$ ipython --no-banner

In [1]: import numpy as np

In [2]: np.set_printoptions(suppress=True, linewidth=120)

In [3]: rnd = lambda a: np.round(a, 2) + 0

In [4]: K = np.load("w.npy")

In [5]: K
Out[5]: 
array([[-1. ,  0. ],
       [ 0.3, 14. ],
       [ 0.3, 18. ],
       [-0.1, 18. ]])

In [6]: u = np.array([0, 1])

In [7]: rnd(np.correlate(K[3], K[2], "full"))
Out[7]: array([ -1.8 , 323.97,   5.4 ])

In [8]: np.array([np.convolve(row, u, "same") for row in K])
Out[8]: 
array([[ 0. , -1. ],
       [ 0. ,  0.3],
       [ 0. ,  0.3],
       [ 0. , -0.1]])

In [9]: Y = np.array([[-0.6, 0.2], [-0.2, 0.0], [-0.4, 0.4]])

In [10]: basis = np.array([[0.5, -0.6, 1.7], [0.6, -0.6, 1.6]])

In [11]: W0 = Y @ basis

In [12]: rnd(W0)
Out[12]: 
array([[-0.18,  0.24, -0.7 ],
       [-0.1 ,  0.12, -0.34],
       [ 0.04,  0.  , -0.04]])

In [13]: Y = np.c_[K[:, :1] @ np.array([[0]]), np.array([-3, -4, -5, -3])]

In [14]: Y
Out[14]: 
array([[ 0., -3.],
       [ 0., -4.],
       [ 0., -5.],
       [ 0., -3.]])

In [15]: rnd(np.linalg.norm(Y - K @ np.linalg.lstsq(K, Y)[0], axis=0))
Out[15]: array([0. , 2.5])

In [16]: rnd(np.linalg.norm(np.linalg.qr(K)[0].T @ Y, axis=0) ** 2 / ((Y ** 2).sum(axis=0) + 1e-12))
Out[16]: array([0.  , 0.89])

In [17]: np.linalg.matrix_rank(np.c_[K, Y])
Out[17]: np.int64(3)

In [18]: np.unique(Y.round(6), axis=0).shape
Out[18]: (3, 2)

In [19]: np.abs(np.diag(np.linalg.qr(Y)[1])) > 1e-9
Out[19]: array([False,  True])

In [20]: rnd(np.trace(np.linalg.pinv(Y) @ Y))
Out[20]: np.float64(1.0)

In [21]: np.allclose(Y[:-1].T @ np.linalg.lstsq(Y[:-1].T, Y[-1])[0], Y[-1])
Out[21]: True
